% ipython --no-banner

In [1]: import numpy as np

In [2]: import numpy.linalg as la

In [3]: np.set_printoptions(precision=3, suppress=True, linewidth=120)

In [4]: rd = lambda a: np.round(a, 3) + 0

In [5]: feats = np.load("m.npy")

In [6]: feats
Out[6]: 
array([[1.   , 0.2  , 0.04 , 0.008],
       [0.2  , 1.   , 0.2  , 0.04 ],
       [0.04 , 0.2  , 1.   , 0.2  ],
       [0.008, 0.04 , 0.2  , 1.   ]])

In [7]: f, g = feats[0], feats[2]

In [8]: rd(f @ g)
Out[8]: np.float64(0.122)

In [9]: p = (f @ g) / (f @ f) * f

In [10]: rd(np.outer(f, g))
Out[10]: 
array([[0.04 , 0.2  , 1.   , 0.2  ],
       [0.008, 0.04 , 0.2  , 0.04 ],
       [0.002, 0.008, 0.04 , 0.008],
       [0.   , 0.002, 0.008, 0.002]])

In [11]: la.matrix_rank(np.outer(f, g))
Out[11]: np.int64(1)

In [12]: rd(g - p)
Out[12]: array([-0.077,  0.177,  0.995,  0.199])

In [13]: rd(p)
Out[13]: array([0.117, 0.023, 0.005, 0.001])

In [14]: ev, vecs = la.eigh(feats)

In [15]: x0 = np.array([1, 3, 0, 2])

In [16]: rd(la.eigvalsh(feats[1:, 1:]))
Out[16]: array([0.736, 0.96 , 1.304])

In [17]: x0 @ feats @ x0
Out[17]: np.float64(15.712)

In [18]: (np.sign(vecs[:, -1].round(6)) == np.sign(vecs[0, -1].round(6))).astype(int)
Out[18]: array([1, 1, 1, 1])

In [19]: rd(vecs * np.sqrt(ev) @ vecs.T)
Out[19]: 
array([[0.995, 0.1  , 0.015, 0.003],
       [0.1  , 0.99 , 0.1  , 0.015],
       [0.015, 0.1  , 0.99 , 0.1  ],
       [0.003, 0.015, 0.1  , 0.995]])

In [20]: data = np.array([[3.0, 1.0, 0.0], [0.0, 3.0, 1.0], [0.0, 0.0, 3.0]])

In [21]: hat = np.triu(np.array([[2, 1, -6, 9], [8, -1, 8, 6], [9, -9, 3, -5], [-9, -2, -4, 8]]), 1) + np.eye(4)

In [22]: other = hat @ feats @ la.inv(hat)

In [23]: rd(la.det(other))
Out[23]: np.float64(0.885)

In [24]: la.matrix_rank(other)
Out[24]: np.int64(4)

In [25]: rd(np.poly(other))
Out[25]: array([ 1.   , -4.   ,  5.877, -3.76 ,  0.885])

In [26]: other = data[0, 0] * data[1:] - np.outer(data[1:, 0], data[0])

In [27]: other
Out[27]: 
array([[0., 9., 3.],
       [0., 0., 9.]])

In [28]: la.matrix_rank(other), la.matrix_rank(data)
Out[28]: (np.int64(2), np.int64(3))

In [29]: G = other.T @ other

In [30]: (other @ other.T).shape
Out[30]: (2, 2)

In [31]: np.allclose(G, G.T)
Out[31]: True

In [32]: np.diag(G)
Out[32]: array([ 0., 81., 90.])

In [33]: rd(la.svd(other, compute_uv=False) ** 2)
Out[33]: array([112.872,  58.128])

In [34]: rd(la.eigvalsh(G)[::-1])
Out[34]: array([112.872,  58.128,   0.   ])

In [35]: other = la.invert(data)
AttributeError: module 'numpy.linalg' has no attribute 'invert'


In [36]: other = la.inv(data)

In [37]: (np.abs(other) > 1e-9).astype(int)
Out[37]: 
array([[1, 1, 1],
       [0, 1, 1],
       [0, 0, 1]])

In [38]: rd(la.det(data) * la.det(other))
Out[38]: np.float64(1.0)

In [39]: rd(other)
Out[39]: 
array([[ 0.333, -0.111,  0.037],
       [ 0.   ,  0.333, -0.111],
       [ 0.   ,  0.   ,  0.333]])

In [40]: rng = np.random.default_rng(117)

In [41]: lab = rng.permutation(3)

In [42]: other = data[:, lab] * rng.choice([-1, 1], 3)

In [43]: other
Out[43]: 
array([[-3., -0., -1.],
       [-0., -1., -3.],
       [-0., -3., -0.]])

In [44]: left, _, vt = la.svd(data.T @ other)

In [45]: lab
Out[45]: array([0, 2, 1])

In [46]: J = np.loadtxt("test10.csv", delimiter=",")

In [47]: J
Out[47]: 
array([[ 2.105,  0.402, -1.803, -1.887,  1.303],
       [-3.04 ,  2.152,  0.241,  1.725,  2.136],
       [-1.092, -1.317, -1.801,  1.013, -1.219]])

In [48]: def softmax(z):
    ...:     e = np.exp(z - z.max(axis=-1, keepdims=True))
    ...:     return e / e.sum(axis=-1, keepdims=True)
    ...: 

In [49]: rd(softmax(10 * J[2]))
Out[49]: array([0., 0., 0., 1., 0.])

In [50]: att = J @ J.T / np.sqrt(5)

In [51]: rd(softmax(att))
Out[51]: 
array([[0.999, 0.   , 0.001],
       [0.   , 1.   , 0.   ],
       [0.005, 0.014, 0.981]])

In [52]: softmax(att).round(6).argmax(axis=1)
Out[52]: array([0, 1, 2])

In [53]: other = J / np.sqrt((J ** 2).mean(axis=1, keepdims=True))

In [54]: rd(other[1])
Out[54]: array([-1.467,  1.039,  0.116,  0.832,  1.031])

In [55]: la.matrix_rank(J - J.mean(axis=1, keepdims=True))
Out[55]: np.int64(3)

In [56]: la.matrix_rank(other) == la.matrix_rank(J)
Out[56]: np.True_

In [57]: t3 = np.stack([J, -3 * J, J[::-1]])

In [58]: rd(la.norm(t3, axis=(1, 2)))
Out[58]: array([ 6.577, 19.73 ,  6.577])

In [59]: t3.shape
Out[59]: (3, 3, 5)

In [60]: rd(np.einsum("bij,cij->bc", t3, t3))
Out[60]: 
array([[  43.254, -129.761,   15.307],
       [-129.761,  389.282,  -45.922],
       [  15.307,  -45.922,   43.254]])

In [61]: other = J / la.norm(J, axis=1, keepdims=True)

In [62]: G = other @ other.T

In [63]: rd(np.degrees(np.arccos(np.clip(G[1, 0], -1, 1))))
Out[63]: np.float64(112.582)

In [64]: rd(G)
Out[64]: 
array([[ 1.   , -0.384, -0.289],
       [-0.384,  1.   , -0.059],
       [-0.289, -0.059,  1.   ]])

In [65]: F = np.load("arr.npy")

In [66]: rd(F)
Out[66]: 
array([[-8.037, -6.561,  6.477,  7.701],
       [-6.771, -6.384,  5.387,  8.423],
       [-7.134, -4.137,  7.998,  9.364],
       [-7.797, -7.485,  5.313,  7.359],
       [-8.804, -8.505,  5.3  ,  6.346],
       [-7.288, -4.987,  7.301,  8.863],
       [-6.519, -4.99 ,  6.528,  9.246],
       [-7.846, -5.66 ,  7.185,  8.247],
       [-8.096, -8.219,  4.877,  6.843],
       [-6.304, -4.489,  6.815,  9.603],
       [-7.941, -2.021, 10.92 , 10.019],
       [-6.629, -4.864,  6.765,  9.253],
       [-8.015, -4.955,  8.06 ,  8.515],
       [-8.012, -7.963,  5.049,  7.013],
       [-7.205, -7.194,  5.012,  7.8  ],
       [-7.576, -4.063,  8.513,  9.181],
       [-6.897, -4.494,  7.403,  9.304],
       [-5.975, -3.443,  7.532, 10.291],
       [-5.861, -5.364,  5.497,  9.388],
       [-8.632, -3.545, 10.087,  8.911],
       [-7.263, -5.737,  6.526,  8.5  ],
       [-6.726, -6.022,  5.704,  8.626],
       [-6.959, -3.465,  8.494,  9.788],
       [-7.265, -3.023,  9.243,  9.856],
       [-6.44 , -0.277, 11.162, 11.641]])

In [67]: left, sv, vt = la.svd(F, full_matrices=False)

In [68]: rd(np.sqrt((sv ** 2).sum())), rd(la.norm(F))
Out[68]: (np.float64(73.624), np.float64(73.624))

In [69]: rd(left.T @ left)
Out[69]: 
array([[1., 0., 0., 0.],
       [0., 1., 0., 0.],
       [0., 0., 1., 0.],
       [0., 0., 0., 1.]])

In [70]: rd(np.abs(vt[0]))
Out[70]: array([0.504, 0.347, 0.502, 0.611])

In [71]: (sv > 1e-8).sum()
Out[71]: np.int64(3)

In [72]: rd(vt @ vt.T)
Out[72]: 
array([[1., 0., 0., 0.],
       [0., 1., 0., 0.],
       [0., 0., 1., 0.],
       [0., 0., 0., 1.]])

In [73]: rd(sv)
Out[73]: array([72.23 , 13.463,  4.696,  0.   ])

In [74]: left, sv, vt = la.svd(F)

In [75]: np.argmax(sv[:-1] / (sv[1:] + 1e-6)) + 1
Out[75]: np.int64(3)

In [76]: other = left[:, :3] @ np.diag(sv[:3]) @ vt[:3]

In [77]: la.matrix_rank(other)
Out[77]: np.int64(3)

In [78]: rd(la.norm(F - other) / la.norm(F))
Out[78]: np.float64(0.0)

In [79]: rd(la.norm(F - other, 2)), rd(sv[3])
Out[79]: (np.float64(0.0), np.float64(0.0))
